$ python3 -q
>>> import numpy as np
>>> np.set_printoptions(precision=4, suppress=True, linewidth=140, legacy="1.25")
>>> M = np.loadtxt("layer11.csv", delimiter=",")
>>> print(M)
[[6. 0. 0. 0. 0. 5.]
 [0. 6. 5. 0. 5. 0.]
 [0. 5. 6. 0. 5. 0.]
 [0. 0. 0. 6. 0. 0.]
 [0. 5. 5. 0. 6. 0.]
 [5. 0. 0. 0. 0. 6.]]
>>> low = np.linalg.cholesky(M)
>>> print(low)
[[2.4495 0.     0.     0.     0.     0.    ]
 [0.     2.4495 0.     0.     0.     0.    ]
 [0.     2.0412 1.354  0.     0.     0.    ]
 [0.     0.     0.     2.4495 0.     0.    ]
 [0.     2.0412 0.6155 0.     1.206  0.    ]
 [2.0412 0.     0.     0.     0.     1.354 ]]
>>> print(np.diag(low) ** 2)
[6.     6.     1.8333 6.     1.4545 1.8333]
>>> cent = np.array([[1, 1, 2, 0, 2], [1, 2, 2, 0, 2]])
>>> A = np.repeat(cent, 16 // 2, axis=0)
>>> rng = np.random.default_rng(947222)
>>> A = A + 0.1 * rng.normal(size=A.shape)
>>> print(A)
[[ 0.8831  1.0532  2.1174  0.044   2.2115]
 [ 1.088   1.0135  2.0679 -0.0435  1.8756]
 [ 1.0212  0.9223  1.979  -0.0292  2.0967]
 [ 1.015   1.0517  1.9409  0.0723  2.0338]
 [ 1.0447  1.0508  2.092   0.1232  2.0499]
 [ 0.8766  1.0595  1.9781 -0.0678  1.9888]
 [ 1.1147  1.0176  1.6919  0.022   2.0111]
 [ 0.838   0.9192  1.8388 -0.0375  1.9745]
 [ 0.998   2.0203  1.8975  0.036   2.0519]
 [ 0.8571  1.9477  2.0062  0.1352  2.0531]
 [ 1.0381  1.9004  2.019  -0.0365  1.8814]
 [ 0.931   2.0673  1.9726 -0.06    2.0211]
 [ 0.8831  1.9914  1.9857  0.0529  2.0821]
 [ 1.0944  2.0051  1.9959  0.1736  2.0473]
 [ 1.0054  1.9342  1.9514 -0.0271  1.9673]
 [ 0.8302  2.135   2.0977 -0.0331  1.985 ]]
>>> other = np.c_[A[:, :1] @ np.array([[1]]), np.array([1, 0, -2, 3, 2, -2, 2, 0, 3, 2, 0, -2, -1, 3, -3, -2])]
>>> print(other)
[[ 0.8831  1.    ]
 [ 1.088   0.    ]
 [ 1.0212 -2.    ]
 [ 1.015   3.    ]
 [ 1.0447  2.    ]
 [ 0.8766 -2.    ]
 [ 1.1147  2.    ]
 [ 0.838   0.    ]
 [ 0.998   3.    ]
 [ 0.8571  2.    ]
 [ 1.0381  0.    ]
 [ 0.931  -2.    ]
 [ 0.8831 -1.    ]
 [ 1.0944  3.    ]
 [ 1.0054 -3.    ]
 [ 0.8302 -2.    ]]
>>> print(np.linalg.matrix_rank(np.c_[A, other]))
6
>>> print(np.linalg.matrix_rank(other))
2
>>> print(np.linalg.norm(np.linalg.qr(A)[0].T @ other, axis=0) ** 2 / ((other ** 2).sum(axis=0) + 1e-12))
[1.     0.6909]
>>> print(np.round(np.linalg.lstsq(A, other[:, 0])[0], 4) + 0)
[1. 0. 0. 0. 0.]
